$ ipython --no-banner

In [1]: import numpy as np

In [2]: np.set_printoptions(precision=2, suppress=True, linewidth=160, sign=" ")

In [3]: F = np.array([[-5, 1, 0], [0, -3, 0], [3, 1, 5], [1, -3, -2], [4, 3, 3]])

In [4]: print(F)
[[-5  1  0]
 [ 0 -3  0]
 [ 3  1  5]
 [ 1 -3 -2]
 [ 4  3  3]]

In [5]: hat = F @ np.linalg.solve(F.T @ F, F.T)

In [6]: print(np.trace(hat))
3.0

In [7]: print(np.linalg.matrix_rank(np.eye(5) - hat))
2

In [8]: print(np.diag(hat))
[ 0.72  0.52  0.82  0.4   0.54]

In [9]: print(hat @ F[:, 1])
[ 1. -3.  1. -3.  3.]

In [10]: print(np.round((np.eye(5) - hat) @ F, 2) + 0)
[[ 0.  0.  0.]
 [ 0.  0.  0.]
 [ 0.  0.  0.]
 [ 0.  0.  0.]
 [ 0.  0.  0.]]

In [11]: print(np.round(np.linalg.eigvalsh(hat), 2) + 0)
[ 0.  0.  1.  1.  1.]

In [12]: print(hat)
[[ 0.72 -0.02  0.03 -0.34 -0.28]
 [-0.02  0.52  0.29  0.26 -0.31]
 [ 0.03  0.29  0.82 -0.13  0.21]
 [-0.34  0.26 -0.13  0.4  -0.18]
 [-0.28 -0.31  0.21 -0.18  0.54]]

In [13]: rng = np.random.default_rng(8534)

In [14]: out = F + rng.integers(-2, 3, (5, 2)) @ rng.integers(-2, 3, (2, 3))

In [15]: print(out)
[[-7  1  0]
 [-1 -3  1]
 [ 5  1  5]
 [ 0 -3 -1]
 [ 5  3  4]]

In [16]: print(out - F)
[[-2  0  0]
 [-1  0  1]
 [ 2  0  0]
 [-1  0  1]
 [ 1  0  1]]

In [17]: print(np.abs(out - F).sum(axis=1))
[ 2  2  2  2  2]

In [18]: print(np.linalg.svd(out - F, compute_uv=False))
[ 3.34  1.7   0.  ]

In [19]: x0 = np.array([5, -4, -3])

In [20]: y = out @ x0

In [21]: print(np.linalg.lstsq(out, y)[0])
[ 5. -4. -3.]

In [22]: print(np.round(np.linalg.pinv(out) @ out, 2) + 0)
[[ 1.  0.  0.]
 [ 0.  1.  0.]
 [ 0.  0.  1.]]

In [23]: print(y)
[-39   4   6  15   1]

In [24]: print(np.linalg.solve(out.T @ out, out.T @ y))
[ 5. -4. -3.]

In [25]: y = y + 0.3 * rng.normal(size=5)

In [26]: print(y)
[-39.02   3.78   6.16  14.84   1.06]

In [27]: coef, *_ = np.linalg.lstsq(out, y)

In [28]: print(round(np.linalg.norm(y - out @ coef), 2))
0.15

In [29]: print([round(float(np.linalg.norm(np.linalg.solve(out.T @ out + lam * np.eye(3), out.T @ y))), 2) for lam in (0, 1, 10, 100)])
[7.05, 6.82, 5.31, 1.86]

In [30]: print(coef)
[ 5.01 -3.95 -3.01]

In [31]: out = np.c_[F[:, :2] @ np.array([[0, -2], [3, 2]]), np.array([1, 4, 2, 4, -4])]

In [32]: print(out)
[[ 3 12  1]
 [-9 -6  4]
 [ 3 -4  2]
 [-9 -8  4]
 [ 9 -2 -4]]

In [33]: print(np.linalg.matrix_rank(np.c_[F, out]))
4

In [34]: print(np.round(np.linalg.norm(out - F @ np.linalg.lstsq(F, out)[0], axis=0), 2) + 0)
[ 0.    0.    1.73]

In [35]: print(np.linalg.norm(np.linalg.qr(F)[0].T @ out, axis=0) ** 2 / ((out ** 2).sum(axis=0) + 1e-12))
[ 1.    1.    0.94]

In [36]: hat = out @ np.linalg.solve(out.T @ out, out.T)

In [37]: print(np.linalg.matrix_rank(np.eye(5) - hat))
2

In [38]: print(np.diag(hat))
[ 0.81  0.35  0.91  0.4   0.54]

In [39]: print(hat @ out[:, 1])
[12. -6. -4. -8. -2.]

In [40]: print(hat)
[[ 0.81 -0.11  0.13 -0.2  -0.29]
 [-0.11  0.35  0.07  0.36 -0.28]
 [ 0.13  0.07  0.91  0.14  0.2 ]
 [-0.2   0.36  0.14  0.4  -0.21]
 [-0.29 -0.28  0.2  -0.21  0.54]]

In [41]: print(np.allclose(hat @ hat, hat))
True

In [42]: m1 = np.array([[-1, -5, -1, -5, -1, -5],
    ...:     [2, 0, 2, 0, 2, 0],
    ...:     [3, 2, 3, 2, 3, 2],
    ...:     [-1, -5, -1, -5, -1, -5],
    ...:     [2, 0, 2, 0, 2, 0],
    ...:     [3, 2, 3, 2, 3, 2]])

In [43]: # row 3 repeats row 0

In [44]: def softmax(z):
    ...:     e = np.exp(z - z.max(axis=-1, keepdims=True))
    ...:     return e / e.sum(axis=-1, keepdims=True)
    ...: 

In [45]: print(softmax(m1).sum(axis=1))
[ 1.  1.  1.  1.  1.  1.]

In [46]: print(softmax(m1[4] + 3))
[ 0.29  0.04  0.29  0.04  0.29  0.04]

In [47]: S = m1 @ m1.T / np.sqrt(6)

In [48]: print(softmax(S)[4] @ m1)
[ 2.92  1.84  2.92  1.84  2.92  1.84]

In [49]: print(np.round(softmax(S + np.triu(np.full(S.shape, -np.inf), 1)), 2) + 0)
[[ 1.    0.    0.    0.    0.    0.  ]
 [ 0.    1.    0.    0.    0.    0.  ]
 [ 0.    0.    1.    0.    0.    0.  ]
 [ 0.5   0.    0.    0.5   0.    0.  ]
 [ 0.    0.07  0.85  0.    0.07  0.  ]
 [ 0.    0.    0.5   0.    0.    0.5 ]]

In [50]: print(softmax(S).round(6).argmax(axis=1))
[ 0  2  2  0  2  2]

In [51]: print(round(np.linalg.norm(m1, 2) / np.linalg.norm(m1), 2))
0.9

In [52]: print(np.linalg.matrix_rank(m1, rtol=0.1))
2

In [53]: print(np.linalg.cond(m1) > 100)
True

In [54]: print([round(float(x), 2) for x in np.linalg.svd(m1, compute_uv=False)[:3]])
[14.45, 7.01, 0.0]

In [55]: print(np.argsort(-np.linalg.norm(m1, axis=0).round(6), kind="stable")[:3])
[ 1  3  5]

In [56]: U, s, VT = np.linalg.svd(m1)

In [57]: print(np.argmax(s[:-1] / (s[1:] + 1e-6)) + 1)
2

In [58]: out = U[:, :2] @ np.diag(s[:2]) @ VT[:2]

In [59]: print(np.linalg.matrix_rank(m1, rtol=0.05))
2

In [60]: E = np.load("m.npy")

In [61]: print(E)
[[ 3 -1  1]
 [-2  0 -3]
 [ 2 -2 -3]
 [-3  1  1]
 [-3 -1 -8]]

In [62]: hat = E @ np.linalg.solve(E.T @ E, E.T)

In [63]: print(np.round(np.linalg.eigvalsh(hat), 2) + 0)
[ 0.  0.  1.  1.  1.]

In [64]: print(np.round(np.trace(hat), 2))
3.0

In [65]: print(np.round((np.eye(5) - hat) @ E, 2) + 0)
[[ 0.  0.  0.]
 [ 0.  0.  0.]
 [ 0.  0.  0.]
 [ 0.  0.  0.]
 [ 0.  0.  0.]]

In [66]: x0 = np.array([2, 0, 1])

In [67]: y = F @ x0

In [68]: print(y)
[-10   0  11   0  11]

In [69]: try:
    ...:     np.linalg.solve(F, y)
    ...: except np.linalg.LinAlgError as e:
    ...:     print(repr(e))
    ...: 
LinAlgError('Last 2 dimensions of the array must be square')

In [70]: print(np.round(np.linalg.pinv(F) @ F, 2) + 0)
[[ 1.  0.  0.]
 [ 0.  1.  0.]
 [ 0.  0.  1.]]

In [71]: y = y + 0.3 * rng.normal(size=5)

In [72]: print(y)
[-9.79 -0.17 11.71 -0.32 11.93]

In [73]: coef, *_ = np.linalg.lstsq(F, y)

In [74]: print(coef.round())
[ 2.  0.  1.]

In [75]: print([round(float(np.linalg.norm(np.linalg.solve(F.T @ F + lam * np.eye(3), F.T @ y))), 2) for lam in (0, 1, 10, 100)])
[2.31, 2.27, 2.0, 0.95]

In [76]: print(coef)
[ 2.01  0.09  1.13]

In [77]: print(round(float(np.linalg.norm(y - F @ coef)), 2))
0.37

In [78]: J = np.array([[-1, 1, 0, -2], [0, -1, -2, -1], [0, 0, 0, -1], [0, 0, 0, 2]])

In [79]: # triangular: eigenvalues sit on the diagonal

In [80]: print(round(np.trace(np.linalg.pinv(J) @ J), 2))
3.0

In [81]: print(np.abs(np.diag(np.linalg.qr(J)[1])) > 1e-9)
[ True  True False  True]

In [82]: print(np.round(J @ np.linalg.pinv(J) @ J, 2) + 0)
[[-1.  1.  0. -2.]
 [ 0. -1. -2. -1.]
 [ 0.  0.  0. -1.]
 [ 0.  0.  0.  2.]]
